In [1]: import numpy as np

In [2]: from numpy import linalg as LA

In [3]: np.set_printoptions(precision=3, suppress=True, linewidth=120, sign=" ")

In [4]: W0 = np.load("arr.npy")

In [5]: W0
Out[5]: 
array([[ 3., -8.,  3.,  1.],
       [ 0., -3.,  0.,  0.],
       [ 0., -8.,  5.,  0.],
       [ 0.,  8., -3.,  2.]])

In [6]: W = np.array([[1, 2, 3, 1], [3, 0, 2, 1], [3, 1, 1, 0], [-2, 1, 1, 1]])

In [7]: coef = np.array([2, 2, 2, 2])

In [8]: H = np.maximum(W0 @ W + coef, 0)

In [9]: (H > 0).mean(axis=0)
Out[9]: array([ 0.25,  1.  ,  0.25,  0.25])

In [10]: LA.matrix_rank(H)
Out[10]: np.int64(2)

In [11]: (H > 0).astype(int)
Out[11]: 
array([[ 0,  1,  0,  0],
       [ 0,  1,  0,  0],
       [ 0,  1,  0,  0],
       [ 1,  1,  1,  1]])

In [12]: cent = np.array([[0, -2], [0, -3], [-1, 0], [3, -3]])

In [13]: W @ cent
Out[13]: 
array([[  0, -11],
       [  1,  -9],
       [ -1,  -9],
       [  2,  -2]])

In [14]: H @ cent
Out[14]: 
array([[  0., -36.],
       [  0.,  -6.],
       [  0., -21.],
       [ 19., -65.]])

In [15]: evals, evecs = LA.eig(W0)

In [16]: np.sort(LA.eigvals(W0 @ W0))
Out[16]: array([  4.,   9.,   9.,  25.])

In [17]: np.prod(evals)
Out[17]: np.float64(-90.0)

In [18]: W0 @ evecs[:, 0] - evals[0] * evecs[:, 0]
Out[18]: array([ 0.,  0.,  0.,  0.])

In [19]: np.sort(LA.eigvals(LA.inv(W0)))
Out[19]: array([-0.333,  0.2  ,  0.333,  0.5  ])

In [20]: M = np.load("data.npy")

In [21]: M
Out[21]: 
array([[ 0,  2, -3,  1],
       [ 0,  0,  1,  3],
       [ 0,  0,  0,  0],
       [ 0,  0,  0,  0]])

In [22]: # triangular, det is the product of the diagonal

In [23]: ang = np.radians(30)

In [24]: r_ = np.eye(4)

In [25]: r_[0, 0] = r_[3, 3] = np.cos(ang)

In [26]: r_[0, 3], r_[3, 0] = -np.sin(ang), np.sin(ang)

In [27]: r_
Out[27]: 
array([[ 0.866,  0.   ,  0.   , -0.5  ],
       [ 0.   ,  1.   ,  0.   ,  0.   ],
       [ 0.   ,  0.   ,  1.   ,  0.   ],
       [ 0.5  ,  0.   ,  0.   ,  0.866]])

In [28]: other = M @ r_.T

In [29]: np.allclose(M @ M.T, other @ other.T)
Out[29]: True

In [30]: round(float(LA.det(r_)), 3), np.round(np.trace(r_), 3)
Out[30]: (1.0, np.float64(3.732))
